% python3 -q
>>> import numpy as np
>>> np.set_printoptions(precision=1, suppress=True, linewidth=100)
>>> X = np.load("m.npy")
>>> X
array([[0, 1, 1],
       [1, 0, 0],
       [1, 0, 0]])
>>> np.all(np.linalg.eigvalsh(X) > 0)
np.False_
>>> [round(float(np.linalg.det(X[:i, :i])), 2) + 0 for i in range(1, 4)]
[0.0, -1.0, 0.0]
>>> f, r1 = X[0], X[2]
>>> f @ f
np.int64(2)
>>> f @ r1
np.int64(0)
>>> pr = (f @ r1) / (f @ f) * f
>>> (r1 - pr) @ f
np.float64(0.0)
>>> np.linalg.matrix_rank(np.outer(f, r1))
np.int64(1)
>>> round(np.linalg.norm(f + r1) ** 2 + np.linalg.norm(f - r1) ** 2, 1)
np.float64(6.0)
>>> np.outer(f, r1)
array([[0, 0, 0],
       [1, 0, 0],
       [1, 0, 0]])
>>> X.sum(axis=0)
array([2, 1, 1])
>>> np.argwhere(np.triu(X))
array([[0, 1],
       [0, 2]])
>>> np.trace(X @ X @ X) // 6
np.int64(0)
>>> X @ X
array([[2, 0, 0],
       [0, 1, 1],
       [0, 1, 1]])
>>> Lm = np.diag(X.sum(axis=1)) - X
>>> np.linalg.matrix_rank(Lm)
np.int64(2)
>>> round(np.linalg.det(Lm[1:, 1:]))
1
>>> Lm
array([[ 2, -1, -1],
       [-1,  1,  0],
       [-1,  0,  1]])
>>> out = np.array([[0, 0], [-2, 1], [0, -1]])
>>> Lm @ out
array([[ 2,  0],
       [-2,  1],
       [ 0, -1]])
>>> np.vstack([Lm, out.T]).shape
(5, 3)
>>> out.T @ Lm.T
array([[ 2, -2,  0],
       [ 0,  1, -1]])
>>> np.round(np.linalg.eigvals(X).sum().real, 1)
np.float64(0.0)
>>> np.round(np.linalg.det(X.T), 1)
np.float64(0.0)
>>> np.einsum("ii->", X)
np.int64(0)
>>> np.round(np.linalg.det(X[::-1]), 1)
np.float64(0.0)
>>> np.einsum("ij,ji->", X, X)
np.int64(4)
>>> arr, _ = np.linalg.qr(np.array([[-1.6, 0.5, 0.3, 0.6, 0.3, 0.0],
...     [-0.3, 2.6, -2.8, 1.0, 0.0, 0.6],
...     [-2.0, 1.5, -1.6, 0.1, -1.5, 0.3],
...     [-0.2, 0.0, -1.1, -0.9, 1.5, -0.1],
...     [-1.5, -0.6, 0.7, 0.3, -0.2, -1.2],
...     [0.0, -0.3, 1.3, 0.4, 0.6, 1.1]]))
>>> arr.round(1) + 0
array([[-0.5,  0.1,  0.4,  0.1,  0.4, -0.6],
       [-0.1, -0.9,  0. , -0.4,  0.2,  0.1],
       [-0.7, -0.2, -0.1,  0.5, -0.4,  0.2],
       [-0.1,  0. , -0.7,  0.3,  0.7,  0.1],
       [-0.5,  0.4, -0.1, -0.7,  0. ,  0.3],
       [ 0. ,  0.1,  0.6,  0.2,  0.4,  0.7]])
>>> O, vecs = np.linalg.qr(arr[:, :3])[0], np.linalg.qr(arr[:, 3:])[0]
>>> sig = np.linalg.svd(O.T @ vecs, compute_uv=False)
>>> round(float(np.linalg.norm(O @ O.T - vecs @ vecs.T, 2)), 1)
1.0
>>> sig.round(1) + 0
array([0., 0., 0.])
>>> x0 = np.array([0, 2, 0, 2, 1, 3])
>>> np.round(arr.T @ (arr @ x0), 1) + 0
array([0., 2., 0., 2., 1., 3.])
>>> np.round(np.linalg.inv(arr), 1) + 0
array([[-0.5, -0.1, -0.7, -0.1, -0.5,  0. ],
       [ 0.1, -0.9, -0.2,  0. ,  0.4,  0.1],
       [ 0.4,  0. , -0.1, -0.7, -0.1,  0.6],
       [ 0.1, -0.4,  0.5,  0.3, -0.7,  0.2],
       [ 0.4,  0.2, -0.4,  0.7,  0. ,  0.4],
       [-0.6,  0.1,  0.2,  0.1,  0.3,  0.7]])
>>> round(np.linalg.norm(x0), 1), np.round(np.linalg.norm(arr @ x0), 1)
(np.float64(4.2), np.float64(4.2))
>>> [p for p in range(1, 25) if np.allclose(np.linalg.matrix_power(arr, p), np.eye(6))]
[]
>>> np.round(np.linalg.det(arr), 1)
np.float64(-1.0)
